$ python -q
>>> import numpy as np
>>> import numpy.linalg as la
>>> np.set_printoptions(precision=2, suppress=True, linewidth=140)
>>> def tidy(a):
...     return np.round(a, 2) + 0
... 
>>> C = 20 * np.array([[0.8, -1.2, -0.1, 2.1],
...     [0.2, -0.7, 0.0, 0.3],
...     [1.7, -1.7, 0.4, -1.5]])
>>> rng = np.random.default_rng(817)
>>> idx = rng.integers(0, 3, 17)
>>> F = C[idx] + rng.normal(size=(17, 4))
>>> tidy(F)
array([[ 33.34, -33.53,   8.11, -29.99],
       [ 16.41, -23.99,  -2.22,  42.71],
       [  3.28, -14.23,   0.51,   4.09],
       [ 33.55, -34.81,   8.1 , -30.28],
       [ 33.91, -32.83,   7.71, -29.42],
       [  6.36, -13.56,   0.47,   4.21],
       [  3.58, -14.58,   0.24,   6.62],
       [ 15.13, -24.77,  -1.37,  43.42],
       [ 33.45, -34.35,   7.13, -29.47],
       [  4.92, -14.57,  -0.09,   7.11],
       [  4.96, -13.83,  -0.84,   3.35],
       [ 33.58, -32.93,   8.8 , -30.1 ],
       [ 34.84, -35.09,   5.11, -29.69],
       [ 32.32, -32.98,   8.94, -29.56],
       [ 15.53, -25.47,  -1.8 ,  42.93],
       [  3.32, -15.39,  -1.99,   5.52],
       [ 34.51, -33.85,   8.26, -30.61]])
>>> C = F[[12, 2]].astype(float)
>>> for _ in range(4):
...     idx = la.norm(F[:, None] - C, axis=-1).argmin(axis=1)
...     C = np.array([F[idx == j].mean(axis=0) for j in range(2)])
... 
>>> idx
array([0, 1, 1, 0, 0, 1, 1, 1, 0, 1, 1, 0, 0, 0, 1, 1, 0])
>>> tidy(C)
array([[ 33.69, -33.79,   7.77, -29.89],
       [  8.17, -17.82,  -0.79,  17.77]])
>>> np.bincount(idx)
array([8, 9])
>>> left, sv, VT = la.svd(C, full_matrices=False)
>>> np.allclose(left * sv @ VT, C)
True
>>> tidy(left.T @ C @ VT.T)
array([[57.23,  0.  ],
       [ 0.  , 25.61]])
>>> (sv > 1e-8).sum()
np.int64(2)
>>> tidy(left.T @ left)
array([[1., 0.],
       [0., 1.]])
>>> Ac = (F - F.mean(axis=0)) / F.std(axis=0)
>>> np.argwhere(np.abs(Ac) > 2)
array([], shape=(0, 2), dtype=int64)
>>> Ac.std(axis=0)
array([1., 1., 1., 1.])
>>> b = la.lstsq(np.delete(Ac, 1, axis=1), Ac[:, 1])[0]
>>> tidy(b)
array([-1.14,  0.08, -0.13])
>>> arr = np.load("test3.npy")
>>> arr
array([[0, 0, 0, 1],
       [0, 0, 1, 0],
       [0, 1, 0, 0],
       [1, 0, 0, 0]])
>>> # splits into 2 blocks
>>> arr @ arr
array([[1, 0, 0, 0],
       [0, 1, 0, 0],
       [0, 0, 1, 0],
       [0, 0, 0, 1]])
>>> (la.matrix_power((arr != 0) + (arr.T != 0) + np.eye(4), 4) > 0).astype(int)
array([[1, 0, 0, 1],
       [0, 1, 1, 0],
       [0, 1, 1, 0],
       [1, 0, 0, 1]])
>>> np.flatnonzero(la.matrix_power((arr != 0) + (arr.T != 0) + np.eye(4), 4)[2])
array([1, 2])
>>> tidy(np.sort(la.eigvals(arr).real))
array([-1., -1.,  1.,  1.])
>>> arr.T @ arr
array([[1, 0, 0, 0],
       [0, 1, 0, 0],
       [0, 0, 1, 0],
       [0, 0, 0, 1]])
>>> other = np.array([[-2, 2, -2], [0, 0, -2], [-2, -1, 1]])
>>> J = np.triu(other, 1)
>>> J
array([[ 0,  2, -2],
       [ 0,  0, -2],
       [ 0,  0,  0]])
>>> rank = la.matrix_rank(J)
>>> rank
np.int64(2)
>>> null = la.svd(J)[2][rank:].T
>>> la.matrix_rank(J.T @ J), la.matrix_rank(J @ J.T)
(np.int64(2), np.int64(2))
>>> J @ null
array([[0.],
       [0.],
       [0.]])
>>> null @ null.T
array([[1., 0., 0.],
       [0., 0., 0.],
       [0., 0., 0.]])
>>> np.allclose(J @ null, 0)
True
>>> null.shape
(3, 1)
